$ python -q
>>> import numpy as np
>>> from numpy import linalg as LA
>>> np.set_printoptions(precision=1, suppress=True, linewidth=140, floatmode="fixed")
>>> mat = np.loadtxt("sample3.csv", delimiter=",")
>>> mat
array([[  1.0,   2.0,   1.0,   0.0,   2.0,   2.0,   0.0,   0.0],
       [  0.0,   2.0,   0.0,   0.0,   0.0,   0.0,   1.0,   1.0],
       [  0.0,   0.0,  62.0,   2.0,   0.0,   1.0,   0.0,   0.0],
       [  0.0,   2.0,   2.0, -19.0,   0.0,   0.0,   0.0,   2.0],
       [  2.0,   1.0,   0.0,   0.0, -18.0,   1.0,   1.0,   0.0],
       [  0.0,   0.0,   0.0,   0.0,   2.0,   1.0,   1.0,   1.0],
       [  1.0,   1.0,   1.0,   2.0,   1.0,   0.0,  42.0,   1.0],
       [  1.0,   2.0,   2.0,   0.0,   0.0,   1.0,   1.0, -58.0]])
>>> vec = np.array([-2, -3, -3, 1, 3, -2, -2, -3])
>>> y = mat @ vec
>>> y
array([  -9.0,  -11.0, -186.0,  -37.0,  -65.0,   -1.0,  -90.0,  156.0])
>>> LA.solve(mat, y)
array([-2.0, -3.0, -3.0,  1.0,  3.0, -2.0, -2.0, -3.0])
>>> F = np.array([[3, 0, -2, 0, -1],
...     [-1, 3, 0, -2, 0],
...     [0, -1, 3, 0, -2],
...     [-2, 0, -1, 3, 0],
...     [0, -2, 0, -1, 3]])
>>> rng = np.random.default_rng(8119)
>>> lab = rng.permutation(5)
>>> lab
array([4, 2, 1, 3, 0])
>>> Y = F[lab][:, lab]
>>> np.round(LA.det(Y), 1), round(LA.det(F[lab]), 1)
(np.float64(0.0), np.float64(0.0))
>>> np.round(np.sort(np.abs(LA.eigvals(Y))), 1) + 0
array([0.0, 4.0, 4.0, 4.3, 4.3])
>>> r = LA.matrix_rank(F)
>>> r
np.int64(4)
>>> ns = LA.svd(F)[2][r:].T
>>> np.allclose(F @ ns, 0)
True
>>> [int(LA.matrix_rank(F[:, :j + 1])) for j in range(5)]
[1, 2, 3, 4, 4]
>>> [int(LA.matrix_rank(F[:i])) for i in range(1, len(F) + 1)]
[1, 2, 3, 4, 4]
>>> ns[:, 0] / ns[np.abs(ns[:, 0]).round(6).argmax(), 0]
array([1.0, 1.0, 1.0, 1.0, 1.0])
>>> np.round(F @ ns, 1) + 0
array([[0.0],
       [0.0],
       [0.0],
       [0.0],
       [0.0]])
>>> ns.shape
(5, 1)
>>> ns @ ns.T
array([[0.2, 0.2, 0.2, 0.2, 0.2],
       [0.2, 0.2, 0.2, 0.2, 0.2],
       [0.2, 0.2, 0.2, 0.2, 0.2],
       [0.2, 0.2, 0.2, 0.2, 0.2],
       [0.2, 0.2, 0.2, 0.2, 0.2]])
>>> hat = np.triu(np.array([[2, 2, 1, 0, 2],
...     [0, 2, 2, 1, 2],
...     [2, 0, 2, 1, 0],
...     [1, 0, 0, 2, 2],
...     [0, 1, 2, 1, 2]]), 1) + np.eye(5)
>>> Y = hat @ F @ LA.inv(hat)
>>> round(float(LA.det(Y)), 1)
0.0
>>> hat @ F - F @ hat
array([[-2.0, -5.0,  0.0, -4.0, -2.0],
       [-2.0, -4.0,  0.0, -2.0,  2.0],
       [-2.0,  0.0,  1.0,  1.0,  2.0],
       [ 0.0,  0.0,  2.0, -1.0,  4.0],
       [ 0.0,  0.0,  4.0,  2.0,  6.0]])
>>> LA.matrix_rank(Y)
np.int64(4)
>>> Y
array([[ 1.0, -1.0,  2.0, -7.0, 17.0],
       [-3.0,  3.0,  2.0, -6.0, 14.0],
       [-2.0,  3.0, -2.0,  2.0, -8.0],
       [-2.0,  0.0,  1.0,  0.0, 10.0],
       [ 0.0, -2.0,  4.0, -3.0, 13.0]])
>>> np.trace(Y), np.trace(F)
(np.float64(15.0), np.int64(15))
>>> np.allclose(F[:-1].T @ LA.lstsq(F[:-1].T, F[-1])[0], F[-1])
True
>>> np.round(F @ LA.pinv(F) @ F, 1) + 0
array([[ 3.0,  0.0, -2.0,  0.0, -1.0],
       [-1.0,  3.0,  0.0, -2.0,  0.0],
       [ 0.0, -1.0,  3.0,  0.0, -2.0],
       [-2.0,  0.0, -1.0,  3.0,  0.0],
       [ 0.0, -2.0,  0.0, -1.0,  3.0]])
>>> np.argsort(-LA.norm(F, axis=0).round(6), kind="stable")[:3]
array([0, 1, 2])
>>> [round(float(x), 1) for x in LA.svd(F, compute_uv=False)[:3]]
[4.3, 4.3, 4.0]
>>> A = np.load("mat.npy")
>>> A
array([[ 3,  0,  0,  0],
       [ 0, -1,  0,  0],
       [ 0,  0,  3,  0],
       [ 0,  0,  0, -2]])
>>> Y = A + rng.integers(-2, 3, (4, 3)) @ rng.integers(-2, 3, (3, 4))
>>> Y
array([[-4,  0, -2,  4],
       [-2,  7,  4,  1],
       [-2, 12, 11,  2],
       [ 7,  0,  2, -6]])
>>> np.round(LA.svd(Y - A, compute_uv=False), 1) + 0
array([17.3, 11.7,  1.0,  0.0])
>>> J = np.array([[0, 1, 4], [0, 0, 1], [0, 0, 0]])
>>> # triangular: eigenvalues sit on the diagonal
>>> Y = np.array([[2, -1, -2], [0, 0, -2], [-1, 1, 0]])
>>> Y.T @ J.T
array([[-4, -1,  0],
       [ 4,  1,  0],
       [-2,  0,  0]])
>>> np.einsum("ik,kj->ij", J, Y)
array([[-4,  4, -2],
       [-1,  1,  0],
       [ 0,  0,  0]])
>>> LA.matrix_rank(J @ Y)
np.int64(2)
>>> Uu, sig, Vt = LA.svd(J)
>>> np.argmax(sig[:-1] / (sig[1:] + 1e-6)) + 1
np.int64(2)
>>> Y = Uu[:, :2] @ np.diag(sig[:2]) @ Vt[:2]
>>> LA.matrix_rank(Y)
np.int64(2)
>>> LA.matrix_rank(J, rtol=0.05)
np.int64(2)
>>> np.round(np.abs(J - Y).max(), 1)
np.float64(0.0)
>>> hat = np.triu(np.array([[-7, 8, -2], [-9, -4, -4], [8, -8, 5]]), 1) + np.eye(3)
>>> Y = hat @ J @ LA.inv(hat)
>>> LA.matrix_rank(Y)
np.int64(2)
>>> np.poly(Y)
array([1.0, 0.0, 0.0, 0.0])
>>> Y
array([[ 0.0,  1.0, 16.0],
       [ 0.0,  0.0,  1.0],
       [ 0.0,  0.0,  0.0]])
>>> hat @ J - J @ hat
array([[ 0.0,  0.0, 12.0],
       [ 0.0,  0.0,  0.0],
       [ 0.0,  0.0,  0.0]])
>>> J @ J
array([[0, 0, 1],
       [0, 0, 0],
       [0, 0, 0]])
>>> np.prod(np.diag(J)), round(LA.det(J), 1)
(np.int64(0), np.float64(0.0))
>>> [int(LA.matrix_rank(LA.matrix_power(J, p))) for p in range(1, 4)]
[2, 1, 0]
>>> LA.matrix_rank(J - J[0, 0] * np.eye(3))
np.int64(2)
>>> np.round(J @ LA.pinv(J) @ J, 1) + 0
array([[0.0, 1.0, 4.0],
       [0.0, 0.0, 1.0],
       [0.0, 0.0, 0.0]])
>>> try:
...     LA.inv(J)
... except LA.LinAlgError as e:
...     print("failed:", e)
... 
failed: Singular matrix
>>> np.unique(J.round(6), axis=0).shape
(3, 3)
>>> K = np.load("data.npy")
>>> K
array([[ -9.3,  -3.8,   7.1,   4.1,  12.0,  14.1],
       [  5.3,  12.7,  -8.6,  -1.5, -11.8, -15.2],
       [  5.1,   7.2,  -2.2,  -1.2, -14.8, -18.2],
       [  0.0,  -9.5,   7.5,  -0.2,   2.5,   6.2],
       [  3.6,   4.9,  -4.9,  -2.9,   1.6,   3.5],
       [  3.4,   5.3,   1.1,  -0.8, -13.0, -14.9],
       [ -4.2, -10.7,   4.9,   1.7,   4.0,   0.3],
       [  3.7,  -3.2,  -7.8,  -1.5,  20.1,  19.8],
       [  3.0,   7.8,  -0.5,  -2.1, -13.7, -11.5],
       [  4.6,   9.2,  -7.3,  -2.6,  -9.9, -11.0],
       [-13.5,  -8.1,  11.0,   7.4,  11.5,  13.1],
       [ -3.6,   0.7,   1.7,   0.9,  -3.7,  -7.0],
       [  0.8,   8.3,  -2.9,   0.5,  -7.2,  -9.3],
       [  0.8,  11.7,   4.6,   1.2, -15.4, -11.2],
       [ -1.6, -14.5,   3.5,  -0.6,  12.5,  14.2],
       [ -8.5, -16.9,   8.5,   3.7,  13.6,  12.5],
       [-13.9,  -9.6,  14.5,   5.5,   9.6,  16.0],
       [-14.4, -11.9,  14.3,   7.0,  11.7,   8.8],
       [  0.7,   3.7,  -5.3,  -3.5,  12.2,  18.6]])
>>> Y = np.c_[K[:, :3] @ np.array([[1, 1, 2], [4, 2, 2], [9, 2, 3]]), np.array([6, 4, 2, 5, 3, 5, 9, 1, 2, 9, 5, 8, 3, 3, 6, 2, 7, 7, 9])]
>>> Y
array([[ 39.4,  -2.7,  -4.9,   6.0],
       [-21.3,  13.5,  10.2,   4.0],
       [ 14.1,  15.1,  18.0,   2.0],
       [ 29.5,  -4.0,   3.5,   5.0],
       [-20.9,   3.6,   2.3,   3.0],
       [ 34.5,  16.2,  20.7,   5.0],
       [ -2.9, -15.8, -15.1,   9.0],
       [-79.3, -18.3, -22.4,   1.0],
       [ 29.7,  17.6,  20.1,   2.0],
       [-24.3,   8.4,   5.7,   9.0],
       [ 53.1,  -7.7, -10.2,   5.0],
       [ 14.5,   1.2,  -0.7,   8.0],
       [  7.9,  11.6,   9.5,   3.0],
       [ 89.0,  33.4,  38.8,   3.0],
       [-28.1, -23.6, -21.7,   6.0],
       [  0.4, -25.3, -25.3,   2.0],
       [ 78.2,  -4.1,  -3.5,   7.0],
       [ 66.7,  -9.6,  -9.7,   7.0],
       [-32.2,  -2.5,  -7.1,   9.0]])
>>> np.round(LA.lstsq(K, Y[:, 0])[0], 1) + 0
array([1.0, 4.0, 9.0, 0.0, 0.0, 0.0])
>>> LA.matrix_rank(np.c_[K, Y])
np.int64(7)
>>> LA.norm(LA.qr(K)[0].T @ Y, axis=0) ** 2 / ((Y ** 2).sum(axis=0) + 1e-12)
array([1.0, 1.0, 1.0, 0.4])
>>> LA.matrix_rank(Y)
np.int64(4)
>>> Y = np.array([[1, 3, -2, -2], [3, 0, 0, -3], [-2, 0, 3, 1], [0, 2, 3, 2]])
>>> M = np.triu(Y)
>>> M
array([[ 1,  3, -2, -2],
       [ 0,  0,  0, -3],
       [ 0,  0,  3,  1],
       [ 0,  0,  0,  2]])
>>> Uu, sig, Vt = LA.svd(M, full_matrices=False)
>>> np.round(Uu.T @ Uu, 1) + 0
array([[1.0, 0.0, 0.0, 0.0],
       [0.0, 1.0, 0.0, 0.0],
       [0.0, 0.0, 1.0, 0.0],
       [0.0, 0.0, 0.0, 1.0]])
>>> np.round(sig / sig[0], 1) + 0
array([1.0, 0.6, 0.4, 0.0])
>>> sig.round(1) + 0
array([5.2, 2.9, 2.2, 0.0])
>>> np.round(Uu.T @ M @ Vt.T, 1) + 0
array([[5.2, 0.0, 0.0, 0.0],
       [0.0, 2.9, 0.0, 0.0],
       [0.0, 0.0, 2.2, 0.0],
       [0.0, 0.0, 0.0, 0.0]])
>>> np.round(Vt @ Vt.T, 1) + 0
array([[1.0, 0.0, 0.0, 0.0],
       [0.0, 1.0, 0.0, 0.0],
       [0.0, 0.0, 1.0, 0.0],
       [0.0, 0.0, 0.0, 1.0]])
>>> np.allclose(Uu * sig @ Vt, M)
True
>>> np.prod(np.diag(M)), np.round(LA.det(M), 1)
(np.int64(0), np.float64(0.0))
>>> np.sort(LA.eigvals(M))
array([0.0, 1.0, 2.0, 3.0])
